$ python -q
>>> import numpy as np
>>> from numpy import linalg as LA
>>> np.set_printoptions(suppress=True, linewidth=140)
>>> rd = lambda a: np.round(a, 2) + 0
>>> M = np.load("a.npy")
>>> M
array([[ 1,  0,  0,  0,  0,  0,  0,  0,  0,  0,  0],
       [ 7,  0,  0,  0,  0,  0,  0,  0,  0,  0,  0],
       [-9, -9,  8,  0,  0,  0,  0,  0,  0,  0,  0],
       [ 8, -6, -9, -6,  0,  0,  0,  0,  0,  0,  0],
       [-7,  6,  1, -5,  1,  0,  0,  0,  0,  0,  0],
       [-3, -4,  7,  8,  0, -4,  0,  0,  0,  0,  0],
       [-2, -9, -7, -6,  0, -7, -1,  0,  0,  0,  0],
       [ 2, -1, -4,  6, -6,  1, -6, -3,  0,  0,  0],
       [-1,  4, -6, -1, -2, -7, -1, -5,  3,  0,  0],
       [ 2, -6,  3, -5, -7,  7,  4,  5,  1,  3,  0],
       [-2, -2, -4, -2,  2, -5, -1, -6, -6,  7, -7]])
>>> # rank 10
>>> np.abs(np.diag(LA.qr(M)[1])) > 1e-9
array([ True,  True,  True,  True,  True,  True,  True,  True,  True,  True, False])
>>> rd(np.trace(LA.pinv(M) @ M))
np.float64(10.0)
>>> rd(M @ LA.pinv(M) @ M)
array([[ 1.,  0.,  0.,  0.,  0.,  0.,  0.,  0.,  0.,  0.,  0.],
       [ 7.,  0.,  0.,  0.,  0.,  0.,  0.,  0.,  0.,  0.,  0.],
       [-9., -9.,  8.,  0.,  0.,  0.,  0.,  0.,  0.,  0.,  0.],
       [ 8., -6., -9., -6.,  0.,  0.,  0.,  0.,  0.,  0.,  0.],
       [-7.,  6.,  1., -5.,  1.,  0.,  0.,  0.,  0.,  0.,  0.],
       [-3., -4.,  7.,  8.,  0., -4.,  0.,  0.,  0.,  0.,  0.],
       [-2., -9., -7., -6.,  0., -7., -1.,  0.,  0.,  0.,  0.],
       [ 2., -1., -4.,  6., -6.,  1., -6., -3.,  0.,  0.,  0.],
       [-1.,  4., -6., -1., -2., -7., -1., -5.,  3.,  0.,  0.],
       [ 2., -6.,  3., -5., -7.,  7.,  4.,  5.,  1.,  3.,  0.],
       [-2., -2., -4., -2.,  2., -5., -1., -6., -6.,  7., -7.]])
>>> feats = np.loadtxt("sample19.csv", delimiter=",")
>>> feats
array([[-0.6,  0. ,  1.8,  0. ,  0.4,  1.2,  0.1,  1. ,  0. , -0.6,  0.2],
       [-2. , -1.1,  0.3,  1.1,  0.6, -0.6, -0.4, -1.7, -0.5,  0.8, -1.7],
       [-0.9,  0.3, -1.5, -1.1,  0.3,  1.1,  0.9, -0.3,  0.2, -2.2, -0.8],
       [ 0. , -0.8,  0.5,  0.7, -0.7,  0.9,  1.4, -0.7,  0.3, -1.2, -0.7],
       [ 1.7, -1.3,  0.9, -1.7, -0.7, -0.1, -0.7,  0.1,  1.7, -1.4, -0.8],
       [ 2.7,  0.3,  1.2, -0.6, -1. ,  0.5,  0.9,  0.4,  0.4,  0.2,  1.7],
       [-1. ,  0.1, -0.9,  1. ,  1. , -0.7,  0.6,  1.6, -0.3, -0.4, -1.3],
       [ 0.2,  2.5,  0.4,  0.3,  0.9,  1.6,  0.2, -0.4,  0.5, -0.5,  0.9],
       [-0.1,  0.3, -0.1, -0.3,  0.4,  0.5,  2.4,  2.3,  0.4, -1.4,  0.5],
       [-0.1, -1.6, -1.9,  0.5, -1.1,  1.3,  1. , -0.7,  0.2, -0.7, -0.6],
       [ 0.5,  0.9,  1.4, -0.5,  1.1,  0.1,  0.4,  0.1,  0.6, -0.2,  2. ],
       [-0.6, -1.4,  0.3,  0.4, -0.6, -0.9,  1.1,  0.3, -1.8, -0.6, -1.3]])
>>> A2 = np.c_[feats[:, :9] @ np.array([[5, 7, 7, -3, -5, -5, -6, 0, 1],
...     [-8, 9, 1, -5, -3, 1, 8, 4, -7],
...     [9, -8, 9, -7, 3, 1, 2, -1, 6],
...     [-2, -3, 7, -5, 1, -8, 8, 0, 5],
...     [-3, 7, -2, 8, 4, -5, -9, 1, 4],
...     [-6, 6, -9, 8, -2, -7, 3, 5, 6],
...     [1, 7, 8, 7, -9, -1, -8, 1, 8],
...     [6, -1, 7, 2, 5, 0, -8, 7, -8],
...     [-7, -5, -8, 9, 5, -5, -5, -1, -2]]), np.array([-1, 3, -3, -2, -2, -2, -3, 3, -2, 2, 2, 2])]
>>> rd(A2)
array([[ 10.9,  -8.9,   8.2,   4.7,  11.7,  -5.7,  -1.6,  11.7,  11.8,  -1. ],
       [ -6. , -27.6, -11.6,  -6.8,  11.5,   4.5,  24.7, -18.9,  23.2,   3. ],
       [-28. ,  26. , -34.2,  35.9, -11.6,   1. ,  -9.2,   7.1,  -0.5,  -3. ],
       [  1.3,  -3.8,   5.8,   9.7, -14.6, -11.6,   2.1,  -3.7,  30.9,  -2. ],
       [ 21.1, -20.9,  -9.4,   7.8,   9.1,   1.1, -30.1,  -9. ,  -5.5,  -2. ],
       [ 23.6,  13.7,  30.1,  -8.3, -20.5,  -8.6, -18.1,   4.8,   7. ,  -2. ],
       [ -2.4,   5. ,  14.7,  10.9,   9.5,  -3. , -14.2,  10.9,  -9.7,  -3. ],
       [-34. ,  35. , -11.8,   7.7,  -7.9, -18.9,  17.8,  15.4,   3.6,   3. ],
       [  6. ,  22. ,  23.4,  33.2,  -8.5,  -6.8, -41.3,  22.3,   0.3,  -2. ],
       [-14.9,   5.4, -23.9,  28.1, -18.4, -12.6,  -1.6,  -3.2,  18.8,   2. ],
       [  1.8,   9.9,   9.5,   4.7,   2.6,  -5.8, -13.6,   4.3,   6.3,   2. ],
       [ 32.8, -13.6,  34.5, -15.2,  -9.5,  15.9,  -3.3,  -6. ,  15.2,   2. ]])
>>> LA.matrix_rank(A2)
np.int64(10)
>>> rd(LA.norm(A2 - feats @ LA.lstsq(feats, A2)[0], axis=0))
array([0.  , 0.  , 0.  , 0.  , 0.  , 0.  , 0.  , 0.  , 0.  , 4.92])
>>> rd(LA.norm(A2, axis=1))
array([27.14, 51.44, 64.79, 38.32, 46.22, 51.16, 29.81, 59.79, 67.05, 49.8 , 22.39, 57.51])
>>> rd(LA.norm(A2, "nuc"))
np.float64(403.76)
>>> rd(LA.norm(A2, 1)), rd(LA.norm(A2, np.inf))
(np.float64(217.1), np.float64(165.8))
>>> rd(LA.norm(A2, axis=0))
array([66.64, 64.82, 71.79, 62.48, 42.19, 33.48, 66.01, 39.75, 49.43,  8.06])
>>> rd(A2[6] @ A2[11])
np.float64(-115.18)
>>> rd(LA.norm(A2[6], 1)), rd(LA.norm(A2[6], np.inf))
(np.float64(83.3), np.float64(14.7))
>>> rd(LA.norm(A2) ** 2 / LA.norm(A2, 2) ** 2)
np.float64(2.53)
>>> x0 = np.array([5, 3, 1, 2, 3, 4, 3, 2, 0, 3, 4])
>>> np.sign((feats @ x0).round(6))
array([ 1., -1., -1., -1., -1.,  1., -1.,  1.,  1., -1.,  1., -1.])
>>> rd((feats * x0).sum(axis=1))
array([  6.1, -20.4,  -9.7,  -2.6,  -9.7,  24.3,  -4.8,  20.5,  12.5,  -7.2,  18.1, -14.6])
>>> (feats @ x0).argmax()
np.int64(5)
>>> rd(feats @ (2 * x0))
array([ 12.2, -40.8, -19.4,  -5.2, -19.4,  48.6,  -9.6,  41. ,  25. , -14.4,  36.2, -29.2])
>>> rd(feats @ x0)
array([  6.1, -20.4,  -9.7,  -2.6,  -9.7,  24.3,  -4.8,  20.5,  12.5,  -7.2,  18.1, -14.6])
